>>> import numpy as np
>>> from numpy import linalg as LA
>>> np.set_printoptions(precision=2, suppress=True, linewidth=160, floatmode="fixed")
>>> E = np.load("run5.npy")
>>> E
array([[3, 0, 0, 0],
       [0, 0, 1, 0],
       [0, 3, 1, 0],
       [0, 0, 0, 0]])
>>> out = np.array([[6, 4, 8], [4, 2, 8], [8, 8, 6], [2, 6, 8]])
>>> LA.matrix_rank(np.vstack([E, out.T]))
np.int64(4)
>>> out.T @ E.T
array([[18,  8, 20,  0],
       [12,  8, 14,  0],
       [24,  6, 30,  0]])
>>> np.vstack([E, out.T]).shape
(7, 4)
>>> np.einsum("ik,kj->ij", E, out)
array([[18, 12, 24],
       [ 8,  8,  6],
       [20, 14, 30],
       [ 0,  0,  0]])
>>> LA.matrix_rank(E @ out)
np.int64(3)
>>> np.einsum("ij->j", E)
array([3, 3, 2, 0])
>>> Uu, sv, VT = LA.svd(E)
>>> V = VT[:(sv > 1e-8).sum()]
>>> rng = np.random.default_rng(262)
>>> x0 = E[2] + 4 * E[3] + rng.integers(2) * np.eye(4)[2]
>>> x0
array([0.00, 3.00, 2.00, 0.00])
>>> np.round(V.T @ V, 2) + 0
array([[1.00, 0.00, 0.00, 0.00],
       [0.00, 1.00, 0.00, 0.00],
       [0.00, 0.00, 1.00, 0.00],
       [0.00, 0.00, 0.00, 0.00]])
>>> print(round(float(LA.norm(x0 - V.T @ V @ x0)), 2))
0.0
>>> ang = rng.uniform(0, 2 * np.pi, 13)
>>> O, _ = LA.qr(np.array([[0.2, -1.5],
...     [-0.8, -0.3],
...     [2.3, -2.4],
...     [-0.8, -2.2],
...     [-0.8, 2.4],
...     [0.6, -1.4],
...     [0.0, -0.4],
...     [1.1, 0.1]]))
>>> J = 20 * np.c_[np.cos(ang), np.sin(ang)] @ O.T
>>> J
array([[  4.75,  -2.18,  14.98,   2.90,  -9.40,   5.98,   1.07,   3.83],
       [  3.36,   6.97,  -9.48,  13.12,  -1.77,   0.03,   1.29,  -8.57],
       [  6.09,   5.77,  -0.97,  14.85,  -7.15,   3.45,   1.91,  -6.43],
       [  3.66,   6.95,  -8.82,  13.46,  -2.29,   0.35,   1.37,  -8.49],
       [ -3.14,   3.97, -15.87,   1.38,   7.65,  -5.20,  -0.55,  -5.89],
       [ -5.12,  -6.55,   4.82, -14.71,   5.04,  -2.06,  -1.72,   7.66],
       [  4.91,  -1.97,  14.81,   3.35,  -9.54,   6.03,   1.12,   3.59],
       [ -1.19,  -6.63,  13.14, -10.07,  -1.74,   2.03,  -0.72,   8.54],
       [ -3.34,   3.78, -15.83,   0.89,   7.89,  -5.31,  -0.61,  -5.67],
       [  2.41,  -4.61,  15.86,  -3.10,  -6.76,   4.75,   0.32,   6.59],
       [  5.94,   5.93,  -1.67,  14.89,  -6.80,   3.21,   1.89,  -6.69],
       [  0.77,  -5.74,  15.13,  -6.54,  -4.60,   3.62,  -0.17,   7.76],
       [  6.41,   0.82,  11.34,   8.81, -10.52,   6.21,   1.68,   0.18]])
>>> gram = J.T @ J
>>> print(np.allclose(gram, gram.T))
True
>>> print(np.round(LA.svd(J, compute_uv=False) ** 2, 2) + 0)
[3179.65 2020.35    0.00    0.00    0.00    0.00    0.00    0.00]
>>> (J @ J.T).shape
(13, 13)
>>> np.round(LA.eigvalsh(gram)[::-1], 2) + 0
array([3179.65, 2020.35,    0.00,    0.00,    0.00,    0.00,    0.00,    0.00])
>>> LA.matrix_rank(gram)
np.int64(2)
